$ python -q
>>> import numpy as np
>>> import numpy.linalg as la
>>> np.set_printoptions(precision=1, suppress=True, linewidth=140, legacy="1.25")
>>> F = np.array([[0, 0, 1, 1, 0, 0],
...     [0, 0, 0, 0, 1, 0],
...     [1, 0, 0, 1, 0, 0],
...     [1, 0, 1, 0, 1, 1],
...     [0, 1, 0, 1, 0, 1],
...     [0, 0, 0, 1, 1, 0]])
>>> q, evecs = la.qr(F[:, :3])[0], la.qr(F[:, 3:])[0]
>>> sig = la.svd(q.T @ evecs, compute_uv=False)
>>> print(np.degrees(np.arccos(sig.clip(0, 1))))
[ 8.8 66.4 90. ]
>>> rng = np.random.default_rng(234056)
>>> out = F + rng.integers(-2, 3, (6, 5)) @ rng.integers(-2, 3, (5, 6))
>>> print(out)
[[-2  7 -5  4 -2  6]
 [ 9  4  3 -3  7 -5]
 [ 1  7  0 -2  7 -3]
 [ 5  8 -1 -1  6 -1]
 [ 5 -1  0  0 -1 -2]
 [ 1 -5  0  8 -1 -1]]
>>> print(la.matrix_rank(out - F, tol=1e-8))
5
>>> print(np.abs(out - F).sum(axis=1))
[26 30 20 22 12 16]
>>> x0 = np.array([0, 3, -1, 2, 2, 2])
>>> y = F @ x0
>>> beta, lr = np.zeros(6), 1 / la.norm(F, 2) ** 2
>>> for i in range(3):
...     beta -= lr * F.T @ (F @ beta - y)
...     if i % 1 == 0: print(i, round(la.norm(F @ beta - y), 1))
... 
0 3.4
1 2.6
2 2.0
>>> print(beta)
[ 0.3  1.6 -0.1  2.2  1.4  1.8]
>>> m1 = np.loadtxt("block19.csv", delimiter=",")
>>> print(m1)
[[24.6 22.6  9.6]
 [26.1 23.4 10. ]
 [-3.1  9.6 -4.8]
 [26.2 20.7  9.2]
 [26.9 22.2  9.4]
 [26.9 22.4 10.2]
 [-5.1 11.1 -3.3]
 [26.2 22.6 10.3]
 [-2.7  9.5 -4.6]
 [-3.8  9.9 -3.2]
 [26.5 22.8 10.4]
 [25.1 22.2 10.3]
 [-3.   9.6 -4.7]]
>>> cov = m1.T @ m1
>>> print(cov)
[[5505.1 4483.9 2139.8]
 [4483.9 4500.6 1573.9]
 [2139.8 1573.9  877. ]]
>>> print(la.svd(m1, compute_uv=False) ** 2)
[10260.4   613.7     8.6]
>>> print((m1 @ m1.T).shape)
(13, 13)
>>> print(la.matrix_rank(cov))
3
>>> print(round(float(np.trace(cov)), 1), round((m1 ** 2).sum(), 1))
10882.7 10882.7
>>> D = la.norm(m1[:, None] - m1[None], axis=-1)
>>> print(np.unravel_index(D.round(6).argmax(), D.shape))
(5, 6)
>>> print(D.mean(axis=1).argmax())
6
>>> print(D[6].round(6).argsort(kind="stable")[:4])
[ 6  9  2 12]
>>> print(D.shape)
(13, 13)
>>> print(la.norm(m1 - m1.mean(axis=0), axis=1))
[12.2 13.9 21.6 12.8 13.9 14.3 22.2 13.8 21.2 21.4 14.2 12.8 21.5]
>>> Xs = m1 - m1.mean(axis=0)
>>> Uu, sig, vt = la.svd(Xs, full_matrices=False)
>>> print(np.searchsorted(np.cumsum(sig ** 2) / (sig ** 2).sum(), 0.9) + 1)
1
>>> print(vt[0] * np.sign(vt[0, np.abs(vt[0]).argmax()]))
[0.8 0.4 0.4]
>>> print(sig)
[61.5  3.4  1.4]
>>> print(np.abs(Uu[:, 0]).argmax())
6
>>> print(np.round(Xs.mean(axis=0), 1) + 0)
[0. 0. 0.]
